$ python -q
>>> import numpy as np
>>> import numpy.linalg as la
>>> np.set_printoptions(suppress=True, linewidth=120)
>>> W0 = np.array([[-2, 0, 0, 0, 0, 0, 0],
...     [0, 2, 0, 0, 0, 0, 0],
...     [0, 0, 2, 0, 0, 0, 0],
...     [0, 0, 0, 3, 0, 0, 0],
...     [0, 0, 0, 0, 0, 0, 0],
...     [0, 0, 0, 0, 0, -2, 0],
...     [0, 0, 0, 0, 0, 0, 2]])
>>> W0
array([[-2,  0,  0,  0,  0,  0,  0],
       [ 0,  2,  0,  0,  0,  0,  0],
       [ 0,  0,  2,  0,  0,  0,  0],
       [ 0,  0,  0,  3,  0,  0,  0],
       [ 0,  0,  0,  0,  0,  0,  0],
       [ 0,  0,  0,  0,  0, -2,  0],
       [ 0,  0,  0,  0,  0,  0,  2]])
>>> Uu, sig, Vt = la.svd(W0)
>>> vecs = Vt[:(sig > 1e-8).sum()]
>>> rng = np.random.default_rng(16404)
>>> vec = W0[0] + -1 * W0[6] + rng.integers(2) * np.eye(7)[0]
>>> vec
array([-2.,  0.,  0.,  0.,  0.,  0., -2.])
>>> np.diag(vecs.T @ vecs)
array([1., 1., 1., 1., 0., 1., 1.])
>>> la.matrix_rank(np.vstack([W0, vec]))
np.int64(6)
>>> np.allclose(vecs.T @ vecs @ vec, vec)
True
>>> round(la.norm(vec - vecs.T @ vecs @ vec), 2)
np.float64(0.0)
>>> evals, vecs = la.eigh(W0)
>>> vec = np.array([0, 2, 0, 2, 0, 0, 0])
>>> np.round(la.eigvalsh(W0[1:, 1:]), 2)
array([-2.,  0.,  2.,  2.,  2.,  3.])
>>> vecs * np.maximum(evals, 0) @ vecs.T
array([[0., 0., 0., 0., 0., 0., 0.],
       [0., 2., 0., 0., 0., 0., 0.],
       [0., 0., 2., 0., 0., 0., 0.],
       [0., 0., 0., 3., 0., 0., 0.],
       [0., 0., 0., 0., 0., 0., 0.],
       [0., 0., 0., 0., 0., 0., 0.],
       [0., 0., 0., 0., 0., 0., 2.]])
>>> vec @ W0 @ vec / (vec @ vec), evals[0], evals[-1]
(np.float64(2.5), np.float64(-2.0), np.float64(3.0))
>>> evals, vecs = la.eigh(W0)
>>> vecs.T @ W0 @ vecs
array([[-2.,  0.,  0.,  0.,  0.,  0.,  0.],
       [ 0., -2.,  0.,  0.,  0.,  0.,  0.],
       [ 0.,  0.,  0.,  0.,  0.,  0.,  0.],
       [ 0.,  0.,  0.,  2.,  0.,  0.,  0.],
       [ 0.,  0.,  0.,  0.,  2.,  0.,  0.],
       [ 0.,  0.,  0.,  0.,  0.,  2.,  0.],
       [ 0.,  0.,  0.,  0.,  0.,  0.,  3.]])
>>> np.round(la.eigvalsh(W0 @ W0), 2)
array([0., 4., 4., 4., 4., 4., 9.])
>>> np.abs(vecs[:, -1]).round(6).argmax()
np.int64(3)
>>> (evals > 1e-8).sum(), (evals < -1e-8).sum()
(np.int64(4), np.int64(2))
